$ python -q
>>> import numpy as np
>>> import numpy.linalg as la
>>> np.set_printoptions(precision=2, suppress=True, linewidth=140)
>>> m1 = np.load("layer5.npy")
>>> m1
array([[  5,   1,   3],
       [ -5,  -1,   3],
       [  1,  -9,   4],
       [-20,  -4,  18]])
>>> f = np.array([0, 0])
>>> np.correlate(m1[1], m1[3], "full")
array([-90,   2, 158,   8, -60])
>>> basis = np.array([[1, 1, 1], [2, 2, 1]])
>>> rng = np.random.default_rng(51408)
>>> feats = rng.normal(size=(17, 2)) @ basis + np.array([2, -2, 3])
>>> feats
array([[ 2.29, -1.71,  3.01],
       [ 1.9 , -2.1 ,  3.27],
       [-0.13, -4.13,  1.68],
       [-2.4 , -6.4 ,  0.33],
       [ 1.21, -2.79,  3.29],
       [ 3.72, -0.28,  4.62],
       [ 3.77, -0.23,  3.4 ],
       [ 0.22, -3.78,  1.78],
       [ 3.12, -0.88,  3.42],
       [ 0.52, -3.48,  0.93],
       [ 4.99,  0.99,  4.7 ],
       [ 2.29, -1.71,  3.15],
       [ 1.66, -2.34,  3.81],
       [ 2.08, -1.92,  3.1 ],
       [-0.23, -4.23,  2.44],
       [ 2.13, -1.87,  3.19],
       [ 4.75,  0.75,  4.67]])
>>> Xs = (feats - feats.mean(axis=0)) / feats.std(axis=0)
>>> Xs.std(axis=0)
array([1., 1., 1.])
>>> np.argwhere(np.abs(Xs) > 2)
array([[3, 0],
       [3, 1],
       [3, 2]])
>>> beta = la.lstsq(np.delete(Xs, 1, axis=1), Xs[:, 1])[0]
>>> beta.round(2) + 0
array([1., 0.])
>>> np.abs(beta).argmax()
np.int64(0)
>>> Y = np.c_[m1[:, :2] @ np.array([[-2, 1], [-2, -1]]), np.array([-1, 1, 1, 1])]
>>> Y
array([[-12,   4,  -1],
       [ 12,  -4,   1],
       [ 16,  10,   1],
       [ 48, -16,   1]])
>>> la.matrix_rank(np.c_[m1, Y])
np.int64(4)
>>> la.matrix_rank(Y)
np.int64(3)
>>> np.round(la.lstsq(m1, Y[:, 0])[0], 2) + 0
array([-2., -2.,  0.])
>>> la.norm(la.qr(m1)[0].T @ Y, axis=0) ** 2 / ((Y ** 2).sum(axis=0) + 1e-12)
array([1.  , 1.  , 0.92])
>>> x = np.array([3, 3, 0])
>>> y = Y @ x
>>> np.round(la.lstsq(Y, y)[0], 2) + 0
array([3., 3., 0.])
>>> y
array([-24,  24,  78,  96])
>>> np.round(la.pinv(Y) @ Y, 2) + 0
array([[1., 0., 0.],
       [0., 1., 0.],
       [0., 0., 1.]])
>>> y = y + 0.05 * rng.normal(size=4)
>>> y
array([-24.05,  24.03,  78.02,  96.02])
>>> beta, *_ = la.lstsq(Y, y)
>>> [round(float(la.norm(la.solve(Y.T @ Y + lam * np.eye(3), Y.T @ y))), 2) for lam in (0, 1, 10, 100)]
[4.24, 4.22, 4.08, 3.2]
>>> beta.round()
array([3., 3., 0.])
>>> np.round(Y.T @ (y - Y @ beta), 2) + 0
array([0., 0., 0.])
